% python3 -q
>>> import numpy as np
>>> from numpy import linalg as LA
>>> np.set_printoptions(precision=3, suppress=True, linewidth=100, legacy="1.25")
>>> rd = lambda a: np.round(a, 3) + 0
>>> X = np.load("x.npy")
>>> X
array([[0., 1., 1., 1., 1., 1., 1., 1.],
       [1., 0., 1., 1., 1., 1., 1., 1.],
       [1., 1., 0., 1., 1., 1., 1., 1.],
       [1., 1., 1., 0., 1., 1., 1., 1.],
       [1., 1., 1., 1., 0., 1., 1., 1.],
       [1., 1., 1., 1., 1., 0., 1., 1.],
       [1., 1., 1., 1., 1., 1., 0., 1.],
       [1., 1., 1., 1., 1., 1., 1., 0.]])
>>> rd(LA.norm(X) ** 2 / LA.norm(X, 2) ** 2)
1.143
>>> rd(LA.norm(X[2] - X[6]))
1.414
>>> rd(LA.norm(X, 2))
7.0
>>> X.sum(axis=0)
array([7., 7., 7., 7., 7., 7., 7., 7.])
>>> X.sum(axis=1)
array([7., 7., 7., 7., 7., 7., 7., 7.])
>>> rd(LA.norm(X))
7.483
>>> X.mean(axis=0)
array([0.875, 0.875, 0.875, 0.875, 0.875, 0.875, 0.875, 0.875])
>>> LA.rank(X)
Traceback (most recent call last):
  File "<python-input-13>", line 1, in <module>
    LA.rank(X)
    ^^^^^^^
AttributeError: module 'numpy.linalg' has no attribute 'rank'
>>> np.abs(X).max()
1.0
>>> np.count_nonzero(X)
56
>>> X[:, 8]
Traceback (most recent call last):
  File "<python-input-16>", line 1, in <module>
    X[:, 8]
    ~^^^^^^
IndexError: index 8 is out of bounds for axis 1 with size 8
>>> np.sort(np.abs(np.fft.fft(X[0]))), rd(np.sort(LA.svd(X, compute_uv=False)))
(array([1., 1., 1., 1., 1., 1., 1., 7.]), array([1., 1., 1., 1., 1., 1., 1., 7.]))
>>> (X @ X)[0]
array([7., 6., 6., 6., 6., 6., 6., 6.])
>>> np.fft.fft(X[0])
array([ 7.+0.j, -1.+0.j, -1.+0.j, -1.+0.j, -1.+0.j, -1.+0.j, -1.+0.j, -1.+0.j])
>>> np.allclose(X @ X.T, X.T @ X)
True
